% ipython --no-banner

In [1]: import numpy as np

In [2]: np.set_printoptions(suppress=True, linewidth=100)

In [3]: feats = np.load("dump.npy")

In [4]: feats.round(1) + 0
Out[4]: 
array([[-0.4, -0.7,  0. ,  0. ,  0.6,  0. ],
       [ 0.1,  0. , -0.8, -0.3,  0.1, -0.5],
       [-0.1,  0.6,  0.4, -0.3,  0.5, -0.4],
       [ 0.6,  0.1, -0.2, -0.2,  0.5,  0.6],
       [ 0.1, -0.3,  0.2, -0.9, -0.3,  0. ],
       [-0.7,  0.4, -0.3, -0.2,  0. ,  0.5]])

In [5]: r0, g = feats[1], feats[3]

In [6]: round(float(r0 @ r0), 1)
Out[6]: 1.0

In [7]: round(r0 @ g, 1)
Out[7]: np.float64(-0.0)

In [8]: pr = (r0 @ g) / (r0 @ r0) * r0

In [9]: pr.round(1) + 0
Out[9]: array([0., 0., 0., 0., 0., 0.])

In [10]: np.round(g - pr, 1)
Out[10]: array([ 0.6,  0.1, -0.2, -0.2,  0.5,  0.6])

In [11]: np.round(feats @ feats.T, 1) + 0
Out[11]: 
array([[1., 0., 0., 0., 0., 0.],
       [0., 1., 0., 0., 0., 0.],
       [0., 0., 1., 0., 0., 0.],
       [0., 0., 0., 1., 0., 0.],
       [0., 0., 0., 0., 1., 0.],
       [0., 0., 0., 0., 0., 1.]])

In [12]: np.round(np.linalg.norm(feats, axis=0), 1)
Out[12]: array([1., 1., 1., 1., 1., 1.])

In [13]: np.round(np.linalg.svd(feats, compute_uv=False), 1)
Out[13]: array([1., 1., 1., 1., 1., 1.])

In [14]: np.round(feats.T @ feats, 1) + 0
Out[14]: 
array([[1., 0., 0., 0., 0., 0.],
       [0., 1., 0., 0., 0., 0.],
       [0., 0., 1., 0., 0., 0.],
       [0., 0., 0., 1., 0., 0.],
       [0., 0., 0., 0., 1., 0.],
       [0., 0., 0., 0., 0., 1.]])

In [15]: def softmax(z):
    ...:     e = np.exp(z - z.max(axis=-1, keepdims=True))
    ...:     return e / e.sum(axis=-1, keepdims=True)
    ...: 

In [16]: np.round(softmax(feats[4] + -3), 1)
Out[16]: array([0.2, 0.1, 0.2, 0.1, 0.1, 0.2])

In [17]: np.round(softmax(feats).sum(axis=1), 1)
Out[17]: array([1., 1., 1., 1., 1., 1.])

In [18]: np.round(softmax(10 * feats[4]), 1) + 0
Out[18]: array([0.1, 0. , 0.7, 0. , 0. , 0.1])

In [19]: S = feats @ feats.T / np.sqrt(6)

In [20]: softmax(S).round(6).argmax(axis=1)
Out[20]: array([0, 1, 2, 3, 4, 5])
